% ipython --no-banner

In [1]: import numpy as np

In [2]: np.set_printoptions(precision=2, suppress=True, linewidth=160, floatmode="fixed")

In [3]: M = np.loadtxt("a.csv", delimiter=",")

In [4]: print(M)
[[-0.24 -0.20 -0.10 -0.50]
 [ 3.31 -2.30  1.10  0.40]
 [-1.41  0.60 -0.50 -0.90]
 [ 5.69 -0.30  1.90  0.50]
 [-0.34 -0.60 -0.10  1.10]
 [-6.55 -1.50 -2.20  0.10]
 [-2.65 -0.60 -0.90 -1.50]
 [ 1.16 -1.90  0.40 -1.30]
 [ 3.27 -0.70  1.10 -0.50]
 [ 0.83 -0.40  0.30  0.80]
 [ 2.51  0.50  0.80 -0.40]
 [ 4.50  0.70  1.50 -0.60]
 [-2.39 -0.30 -0.80 -0.50]
 [ 3.03 -0.20  1.00 -0.40]
 [ 0.34  0.00  0.10  1.70]
 [-3.33  1.00 -1.10  0.00]
 [ 1.18 -1.50  0.40 -1.10]
 [-0.30  0.30 -0.10  1.20]
 [-2.02  0.40 -0.70  0.70]
 [ 0.30 -1.70  0.10 -1.60]
 [ 2.41  0.30  0.80 -0.30]
 [ 2.35  2.40  0.80 -0.50]
 [ 0.00 -0.60  0.00 -0.30]]

In [5]: Xs = (M - M.mean(axis=0)) / M.std(axis=0)

In [6]: print(np.argwhere(np.abs(Xs) > 2))
[[ 5  0]
 [ 5  2]
 [14  3]
 [21  1]]

In [7]: coef = np.linalg.lstsq(np.delete(Xs, 1, axis=1), Xs[:, 1])[0]

In [8]: print(np.abs(coef).argmax())
0

In [9]: print(coef)
[ 7.97 -7.90  0.18]

In [10]: print(round(1 - np.var(Xs[:, 1] - np.delete(Xs, 1, axis=1) @ coef), 2))
0.05

In [11]: O, _ = np.linalg.qr(np.array([[-1.0, 0.1, -0.1, -1.1],
    ...:     [0.1, 0.6, 0.4, -1.1],
    ...:     [1.3, -0.1, 0.2, -1.1],
    ...:     [0.9, 0.0, -0.8, -0.3]]))

In [12]: vals = np.array([2, 1, 0, -1])

In [13]: K = O @ np.diag(vals) @ O.T

In [14]: print(K)
[[-0.06  0.05 -1.22 -0.53]
 [ 0.05  0.99  0.03  0.12]
 [-1.22  0.03  0.61  0.64]
 [-0.53  0.12  0.64  0.47]]

In [15]: # null space of dimension 1

In [16]: rk = np.linalg.matrix_rank(K)

In [17]: print(rk)
3

In [18]: null = np.linalg.svd(K)[2][rk:].T

In [19]: print(np.linalg.matrix_rank(K.T @ K), np.linalg.matrix_rank(K @ K.T))
3 3

In [20]: print(null @ null.T)
[[ 0.07 -0.03 -0.10  0.22]
 [-0.03  0.01  0.04 -0.10]
 [-0.10  0.04  0.16 -0.35]
 [ 0.22 -0.10 -0.35  0.76]]

In [21]: print([int(np.linalg.matrix_rank(K[:i])) for i in range(1, len(K) + 1)])
[1, 2, 3, 3]

In [22]: print(np.round(K @ null, 2) + 0)
[[0.00]
 [0.00]
 [0.00]
 [0.00]]

In [23]: print([int(np.linalg.matrix_rank(K[:, :j + 1])) for j in range(4)])
[1, 2, 3, 3]

In [24]: print([int(np.linalg.matrix_rank(np.delete(K, i, axis=0))) for i in range(4)])
[3, 3, 3, 3]

In [25]: print(null[:, 0] / null[np.abs(null[:, 0]).round(6).argmax(), 0])
[ 0.29 -0.13 -0.46  1.00]
